In [1]: import numpy as np

In [2]: np.set_printoptions(precision=2, suppress=True, linewidth=120)

In [3]: rng = np.random.default_rng(186)

In [4]: idx = rng.integers(0, 3, 2)

In [5]: J = np.array([[-5, 1], [-1, 1]]) * (idx[:, None] == idx)

In [6]: J
Out[6]: 
array([[-5,  0],
       [ 0,  1]])

In [7]: def softmax(z):
   ...:     e = np.exp(z - z.max(axis=-1, keepdims=True))
   ...:     return e / e.sum(axis=-1, keepdims=True)
   ...: 

In [8]: softmax(J).sum(axis=1)
Out[8]: array([1., 1.])

In [9]: softmax(J[0] + 5)
Out[9]: array([0.01, 0.99])

In [10]: S = J @ J.T / np.sqrt(2)

In [11]: np.round(softmax(S)[0] @ J, 2) + 0
Out[11]: array([-5.,  0.])

In [12]: softmax(S + np.triu(np.full(S.shape, -np.inf), 1))
Out[12]: 
array([[1.  , 0.  ],
       [0.33, 0.67]])

In [13]: u = np.array([2, 0])

In [14]: other = J + np.outer(u, np.eye(2)[1])

In [15]: np.round(np.linalg.det(other) / np.linalg.det(J), 2), np.round(1 + np.linalg.solve(J, u)[1], 2)
Out[15]: (np.float64(1.0), np.float64(1.0))

In [16]: np.linalg.matrix_rank(other - J)
Out[16]: np.int64(1)

In [17]: [round(float(np.linalg.det(J[:i, :i])), 2) + 0 for i in range(1, 3)]
Out[17]: [-5.0, -5.0]

In [18]: np.round(np.linalg.eigvalsh(J).min(), 2)
Out[18]: np.float64(-5.0)

In [19]: np.all(np.linalg.eigvalsh(J) > 0)
Out[19]: np.False_

In [20]: np.linalg.cholesky(J)
LinAlgError: Matrix is not positive definite


In [21]: other = np.array([[3, 2, 1], [2, 1, 2]])

In [22]: X = other.T @ other

In [23]: X
Out[23]: 
array([[13,  8,  7],
       [ 8,  5,  4],
       [ 7,  4,  5]])

In [24]: np.unique(X.round(6), axis=0).shape
Out[24]: (3, 3)

In [25]: np.linalg.lstsq(X[:-1].T, X[-1])[2]
Out[25]: np.int32(2)

In [26]: np.allclose(X[:-1].T @ np.linalg.lstsq(X[:-1].T, X[-1])[0], X[-1])
Out[26]: True

In [27]: round(float(np.trace(np.linalg.pinv(X) @ X)), 2)
Out[27]: 2.0
